$ ipython --no-banner

In [1]: import numpy as np

In [2]: np.set_printoptions(precision=3, suppress=True, linewidth=120)

In [3]: K = np.load("a.npy")

In [4]: K
Out[4]: 
array([[ -4,  -6,  -2, -12],
       [ -4,  -6,  -2, -12],
       [ -2,  -3,  -1,  -6],
       [  4,   4,   2, -10],
       [-10, -13,  -5,  -8],
       [ -4,  -5,  -2,  -1],
       [ -6,  -8,  -3,  -7],
       [  6,   6,   3, -15]])

In [5]: # rows and columns are dependent

In [6]: left, sv, Vt = np.linalg.svd(K)

In [7]: V = Vt[:(sv > 1e-8).sum()]

In [8]: rng = np.random.default_rng(4)

In [9]: x0 = K[7] + 5 * K[5] + rng.integers(2) * np.eye(4)[3]

In [10]: x0
Out[10]: array([-14., -19.,  -7., -19.])

In [11]: np.diag(V.T @ V)
Out[11]: array([0.364, 0.548, 0.091, 0.996])

In [12]: V.T @ V
Out[12]: 
array([[ 0.364,  0.444,  0.182, -0.04 ],
       [ 0.444,  0.548,  0.222,  0.041],
       [ 0.182,  0.222,  0.091, -0.02 ],
       [-0.04 ,  0.041, -0.02 ,  0.996]])

In [13]: np.linalg.matrix_rank(np.vstack([K, x0]))
Out[13]: np.int64(3)

In [14]: np.linalg.matrix_rank(K, rtol=0.1)
Out[14]: np.int64(2)

In [15]: print(np.argsort(-np.linalg.norm(K, axis=0).round(6), kind="stable")[:3])
[3 1 0]

In [16]: data = rng.normal(size=(21, 7))

In [17]: data = 5 * data / np.linalg.norm(data, axis=1, keepdims=True)

In [18]: data
Out[18]: 
array([[-0.347,  3.304,  1.309, -3.26 , -0.01 , -1.238,  0.295],
       [-2.884,  0.434,  0.422,  2.826,  0.568,  0.916, -2.678],
       [ 3.289, -2.797,  1.609, -0.482, -1.286, -0.958, -0.981],
       [ 0.713, -0.207,  2.782, -3.433, -0.006, -1.674,  1.456],
       [-3.556, -0.577,  0.353, -2.492,  1.654,  0.3  ,  1.691],
       [ 2.301, -2.35 , -1.914, -0.488,  1.794,  2.041, -1.702],
       [-1.249, -1.641, -1.201, -0.489, -0.271,  4.232, -1.041],
       [-0.754,  1.197, -2.488, -0.962,  0.035,  2.021, -3.435],
       [ 3.292, -0.846,  0.407,  2.033,  1.586,  2.542,  0.416],
       [-0.033,  0.528, -1.661,  2.025, -1.293, -2.102,  3.43 ],
       [-0.261, -2.256,  3.545, -0.631,  2.032, -1.587, -0.476],
       [-2.177, -2.461, -1.259, -0.101,  1.029,  3.128, -1.33 ],
       [ 1.804, -1.081, -0.273, -2.649, -2.645, -1.392, -2.134],
       [-0.009, -1.833,  3.264,  0.399,  0.431,  2.968,  1.352],
       [-0.116, -0.283, -0.377,  3.359,  2.443,  1.142,  2.492],
       [-1.247,  1.17 , -3.234,  3.085,  0.206,  0.42 ,  1.372],
       [-0.021, -0.545,  2.552,  0.248, -1.965,  0.943, -3.658],
       [ 2.304, -0.238,  0.064,  3.143,  2.995,  0.161,  0.87 ],
       [ 2.19 ,  3.379, -0.263,  0.272,  2.46 ,  0.541,  1.516],
       [ 0.864, -1.607, -1.216, -3.741, -0.368,  1.896, -1.571],
       [ 3.369,  2.73 , -0.15 , -0.021,  0.226, -2.351, -0.771]])

In [19]: q, r_ = np.linalg.qr(data)

In [20]: q @ r_
Out[20]: 
array([[-0.347,  3.304,  1.309, -3.26 , -0.01 , -1.238,  0.295],
       [-2.884,  0.434,  0.422,  2.826,  0.568,  0.916, -2.678],
       [ 3.289, -2.797,  1.609, -0.482, -1.286, -0.958, -0.981],
       [ 0.713, -0.207,  2.782, -3.433, -0.006, -1.674,  1.456],
       [-3.556, -0.577,  0.353, -2.492,  1.654,  0.3  ,  1.691],
       [ 2.301, -2.35 , -1.914, -0.488,  1.794,  2.041, -1.702],
       [-1.249, -1.641, -1.201, -0.489, -0.271,  4.232, -1.041],
       [-0.754,  1.197, -2.488, -0.962,  0.035,  2.021, -3.435],
       [ 3.292, -0.846,  0.407,  2.033,  1.586,  2.542,  0.416],
       [-0.033,  0.528, -1.661,  2.025, -1.293, -2.102,  3.43 ],
       [-0.261, -2.256,  3.545, -0.631,  2.032, -1.587, -0.476],
       [-2.177, -2.461, -1.259, -0.101,  1.029,  3.128, -1.33 ],
       [ 1.804, -1.081, -0.273, -2.649, -2.645, -1.392, -2.134],
       [-0.009, -1.833,  3.264,  0.399,  0.431,  2.968,  1.352],
       [-0.116, -0.283, -0.377,  3.359,  2.443,  1.142,  2.492],
       [-1.247,  1.17 , -3.234,  3.085,  0.206,  0.42 ,  1.372],
       [-0.021, -0.545,  2.552,  0.248, -1.965,  0.943, -3.658],
       [ 2.304, -0.238,  0.064,  3.143,  2.995,  0.161,  0.87 ],
       [ 2.19 ,  3.379, -0.263,  0.272,  2.46 ,  0.541,  1.516],
       [ 0.864, -1.607, -1.216, -3.741, -0.368,  1.896, -1.571],
       [ 3.369,  2.73 , -0.15 , -0.021,  0.226, -2.351, -0.771]])

In [21]: print(q.shape, r_.shape)
(21, 7) (7, 7)

In [22]: print(np.allclose(r_.T @ r_, data.T @ data))
True

In [23]: print(np.abs(np.diag(r_)))
[9.083 8.299 8.165 9.672 6.61  6.916 7.331]

In [24]: np.trace(q @ q.T)
Out[24]: np.float64(7.0)

In [25]: basis = np.array([[3, 0, 2, 0, -2, -2],
    ...:     [-3, 1, 4, 2, -1, 4],
    ...:     [3, -3, -2, 2, -4, -2],
    ...:     [-3, 1, -1, 1, -3, 1],
    ...:     [0, 5, -5, -2, -1, 2],
    ...:     [-4, -3, -4, 4, 5, 1]])

In [26]: X = (rng.random((34, 6)) < 0.25) @ basis

In [27]: X
Out[27]: 
array([[ 3, -3, -2,  2, -4, -2],
       [ 0,  0,  0,  0,  0,  0],
       [ 0,  0,  0,  0,  0,  0],
       [-7, -2, -5,  5,  2,  2],
       [ 0,  5, -5, -2, -1,  2],
       [-1,  2, -7,  2,  2,  1],
       [ 3, -3, -2,  2, -4, -2],
       [ 3,  0,  2,  0, -2, -2],
       [ 3, -3, -2,  2, -4, -2],
       [-3,  1, -1,  1, -3,  1],
       [-6,  2,  3,  3, -4,  5],
       [ 0,  0,  0,  0,  0,  0],
       [ 0,  0,  0,  0,  0,  0],
       [-4, -3, -4,  4,  5,  1],
       [-3,  1, -1,  1, -3,  1],
       [-3,  2,  5,  3, -6,  3],
       [-4, -3, -4,  4,  5,  1],
       [-4,  2, -9,  2,  4,  3],
       [ 3,  0,  2,  0, -2, -2],
       [-3,  1,  4,  2, -1,  4],
       [ 0,  0,  0,  0,  0,  0],
       [-3,  6, -6, -1, -4,  3],
       [ 3,  0,  2,  0, -2, -2],
       [ 0,  0,  0,  0,  0,  0],
       [ 0, -2,  2,  4, -5,  2],
       [ 3,  5, -3, -2, -3,  0],
       [ 0,  5, -5, -2, -1,  2],
       [ 3,  0,  2,  0, -2, -2],
       [-4, -3, -4,  4,  5,  1],
       [-3,  1, -1,  1, -3,  1],
       [ 6, -3,  0,  2, -6, -4],
       [-1, -3, -2,  4,  3, -1],
       [-7, -1,  1,  7, -1,  4],
       [ 0,  0,  0,  0,  0,  0]])

In [28]: idx = rng.permutation(6)

In [29]: A2 = X[:, idx] * rng.choice([-1, 1], 6)

In [30]: A2
Out[30]: 
array([[-3, -2, -4, -2, -3, -2],
       [ 0,  0,  0,  0,  0,  0],
       [ 0,  0,  0,  0,  0,  0],
       [ 7, -5,  2,  2, -2, -5],
       [ 0, -5, -1,  2,  5,  2],
       [ 1, -7,  2,  1,  2, -2],
       [-3, -2, -4, -2, -3, -2],
       [-3,  2, -2, -2,  0,  0],
       [-3, -2, -4, -2, -3, -2],
       [ 3, -1, -3,  1,  1, -1],
       [ 6,  3, -4,  5,  2, -3],
       [ 0,  0,  0,  0,  0,  0],
       [ 0,  0,  0,  0,  0,  0],
       [ 4, -4,  5,  1, -3, -4],
       [ 3, -1, -3,  1,  1, -1],
       [ 3,  5, -6,  3,  2, -3],
       [ 4, -4,  5,  1, -3, -4],
       [ 4, -9,  4,  3,  2, -2],
       [-3,  2, -2, -2,  0,  0],
       [ 3,  4, -1,  4,  1, -2],
       [ 0,  0,  0,  0,  0,  0],
       [ 3, -6, -4,  3,  6,  1],
       [-3,  2, -2, -2,  0,  0],
       [ 0,  0,  0,  0,  0,  0],
       [ 0,  2, -5,  2, -2, -4],
       [-3, -3, -3,  0,  5,  2],
       [ 0, -5, -1,  2,  5,  2],
       [-3,  2, -2, -2,  0,  0],
       [ 4, -4,  5,  1, -3, -4],
       [ 3, -1, -3,  1,  1, -1],
       [-6,  0, -6, -4, -3, -2],
       [ 1, -2,  3, -1, -3, -4],
       [ 7,  1, -1,  4, -1, -7],
       [ 0,  0,  0,  0,  0,  0]])

In [31]: left, _, Vt = np.linalg.svd(X.T @ A2)

In [32]: np.round(left @ Vt, 3) + 0
Out[32]: 
array([[-1.,  0.,  0.,  0.,  0.,  0.],
       [ 0.,  0.,  0.,  0.,  1.,  0.],
       [ 0.,  1.,  0.,  0.,  0.,  0.],
       [ 0.,  0.,  0.,  0.,  0., -1.],
       [ 0.,  0.,  1.,  0.,  0.,  0.],
       [ 0.,  0.,  0.,  1.,  0.,  0.]])

In [33]: idx
Out[33]: array([0, 2, 4, 5, 1, 3])
